$ python -q
>>> import numpy as np
>>> import numpy.linalg as la
>>> np.set_printoptions(precision=2, suppress=True, linewidth=160, floatmode="fixed")
>>> mat = np.load("m.npy")
>>> mat
array([[ 1.60,  0.00, -0.10,  0.90,  0.10],
       [ 0.50, -1.50, -0.80,  0.00, -1.40],
       [-1.00,  0.60, -1.40,  0.80, -0.20],
       [ 0.00, -0.30, -1.40, -0.90,  1.80],
       [ 0.48, -1.51, -0.79,  0.03, -1.42],
       [ 1.00,  0.00,  0.10,  2.00,  1.20],
       [ 0.80,  1.20, -0.70,  1.20, -0.30],
       [ 1.00,  1.50, -1.30,  0.60, -0.50]])
>>> x0 = np.array([-2, 2, 2, 0, -1])
>>> mat @ np.ones(5)
array([ 2.50, -3.20, -1.20, -0.80, -3.21,  4.30,  2.20,  1.30])
>>> mat @ (2 * x0)
array([ -7.00,  -8.40,   1.20, -10.40,  -8.28,  -6.00,  -0.60,  -2.20])
>>> np.sign((mat @ x0).round(6))
array([-1.00, -1.00,  1.00, -1.00, -1.00, -1.00, -1.00, -1.00])
>>> (mat @ x0).argmax()
np.int64(2)
>>> W0 = np.load("run18.npy")
>>> W0
array([[ 1.00,  0.00,  0.00,  0.00,  0.00,  0.00,  0.00,  0.00],
       [ 0.00,  1.00,  0.00,  0.00,  0.00,  0.00,  0.00,  0.00],
       [ 0.00,  0.00,  1.00,  0.00,  0.00,  0.00,  0.00,  0.00],
       [ 0.00,  0.00,  0.00,  1.00,  0.00,  0.00,  0.00,  0.00],
       [ 0.00,  0.00,  0.00,  0.00,  0.31, -0.95,  0.00,  0.00],
       [ 0.00,  0.00,  0.00,  0.00,  0.95,  0.31,  0.00,  0.00],
       [ 0.00,  0.00,  0.00,  0.00,  0.00,  0.00,  1.00,  0.00],
       [ 0.00,  0.00,  0.00,  0.00,  0.00,  0.00,  0.00,  1.00]])
>>> W0.sum(axis=1)
array([ 1.00,  1.00,  1.00,  1.00, -0.64,  1.26,  1.00,  1.00])
>>> W0.shape
(8, 8)
>>> la.svd(W0, compute_uv=False)
array([1.00, 1.00, 1.00, 1.00, 1.00, 1.00, 1.00, 1.00])
>>> np.diff(W0, axis=0)
array([[-1.00,  1.00,  0.00,  0.00,  0.00,  0.00,  0.00,  0.00],
       [ 0.00, -1.00,  1.00,  0.00,  0.00,  0.00,  0.00,  0.00],
       [ 0.00,  0.00, -1.00,  1.00,  0.00,  0.00,  0.00,  0.00],
       [ 0.00,  0.00,  0.00, -1.00,  0.31, -0.95,  0.00,  0.00],
       [ 0.00,  0.00,  0.00,  0.00,  0.64,  1.26,  0.00,  0.00],
       [ 0.00,  0.00,  0.00,  0.00, -0.95, -0.31,  1.00,  0.00],
       [ 0.00,  0.00,  0.00,  0.00,  0.00,  0.00, -1.00,  1.00]])
>>> round(float(la.norm(W0)), 2)
2.83
>>> la.matrix_rank(W0)
np.int64(8)
>>> np.abs(W0).max()
np.float64(1.0)
>>> W0 - W0[0]
array([[ 0.00,  0.00,  0.00,  0.00,  0.00,  0.00,  0.00,  0.00],
       [-1.00,  1.00,  0.00,  0.00,  0.00,  0.00,  0.00,  0.00],
       [-1.00,  0.00,  1.00,  0.00,  0.00,  0.00,  0.00,  0.00],
       [-1.00,  0.00,  0.00,  1.00,  0.00,  0.00,  0.00,  0.00],
       [-1.00,  0.00,  0.00,  0.00,  0.31, -0.95,  0.00,  0.00],
       [-1.00,  0.00,  0.00,  0.00,  0.95,  0.31,  0.00,  0.00],
       [-1.00,  0.00,  0.00,  0.00,  0.00,  0.00,  1.00,  0.00],
       [-1.00,  0.00,  0.00,  0.00,  0.00,  0.00,  0.00,  1.00]])
